% python3 -q
>>> import numpy as np
>>> import numpy.linalg as la
>>> np.set_printoptions(precision=2, suppress=True, linewidth=160)
>>> rnd = lambda a: np.round(a, 2) + 0
>>> mat = np.load("w.npy")
>>> mat
array([[-4.31, -4.33, 19.17],
       [-6.62, -5.47, 19.4 ],
       [-4.3 , -3.21, 20.88],
       [-4.23, -5.69, 18.66],
       [-4.51, -2.22, 18.53],
       [-4.96, -5.68, 18.06],
       [-7.47, -8.39,  7.31],
       [-6.85, -7.17,  5.46],
       [-8.47, -6.26,  6.12],
       [-7.05, -7.36,  6.51],
       [-6.68, -9.08,  5.84],
       [-6.16, -4.16, 18.11],
       [-5.84, -8.27,  7.49],
       [-6.8 , -8.97,  5.35],
       [-7.23, -7.39,  5.54],
       [-5.9 , -5.95,  6.8 ],
       [-5.04, -4.98, 20.21],
       [-4.58, -4.38, 19.96],
       [-6.39, -8.18,  7.12],
       [-7.73, -7.78,  5.2 ],
       [-4.61, -5.23, 19.78],
       [-6.35, -2.93, 19.04],
       [-6.43, -5.09,  7.58],
       [-4.97, -4.96, 18.98],
       [-4.8 , -2.96, 18.58],
       [-4.5 , -2.45, 19.24]])
>>> other = np.c_[mat[:, :2] @ np.array([[3, 3], [1, 2]]), np.array([0, -4, -4, 1, -5, 5, -1, -1, -4, 2, 2, 5, -1, -3, -5, -1, -3, 5, -4, -1, -1, 3, -5, -3, -4, 5])]
>>> rnd(other)
array([[-17.26, -21.59,   0.  ],
       [-25.33, -30.8 ,  -4.  ],
       [-16.11, -19.32,  -4.  ],
       [-18.38, -24.07,   1.  ],
       [-15.75, -17.97,  -5.  ],
       [-20.56, -26.24,   5.  ],
       [-30.8 , -39.19,  -1.  ],
       [-27.72, -34.89,  -1.  ],
       [-31.67, -37.93,  -4.  ],
       [-28.51, -35.87,   2.  ],
       [-29.12, -38.2 ,   2.  ],
       [-22.64, -26.8 ,   5.  ],
       [-25.79, -34.06,  -1.  ],
       [-29.37, -38.34,  -3.  ],
       [-29.08, -36.47,  -5.  ],
       [-23.65, -29.6 ,  -1.  ],
       [-20.1 , -25.08,  -3.  ],
       [-18.12, -22.5 ,   5.  ],
       [-27.35, -35.53,  -4.  ],
       [-30.97, -38.75,  -1.  ],
       [-19.06, -24.29,  -1.  ],
       [-21.98, -24.91,   3.  ],
       [-24.38, -29.47,  -5.  ],
       [-19.87, -24.83,  -3.  ],
       [-17.36, -20.32,  -4.  ],
       [-15.95, -18.4 ,   5.  ]])
>>> rnd(la.lstsq(mat, other[:, 0])[0])
array([3., 1., 0.])
>>> rnd(la.norm(la.qr(mat)[0].T @ other, axis=0) ** 2 / ((other ** 2).sum(axis=0) + 1e-12))
array([1.  , 1.  , 0.12])
>>> la.matrix_rank(other)
np.int64(3)
>>> rnd(la.norm(other - mat @ la.lstsq(mat, other)[0], axis=0))
array([ 0.  ,  0.  , 16.41])
>>> la.matrix_rank(np.c_[mat, other])
np.int64(4)
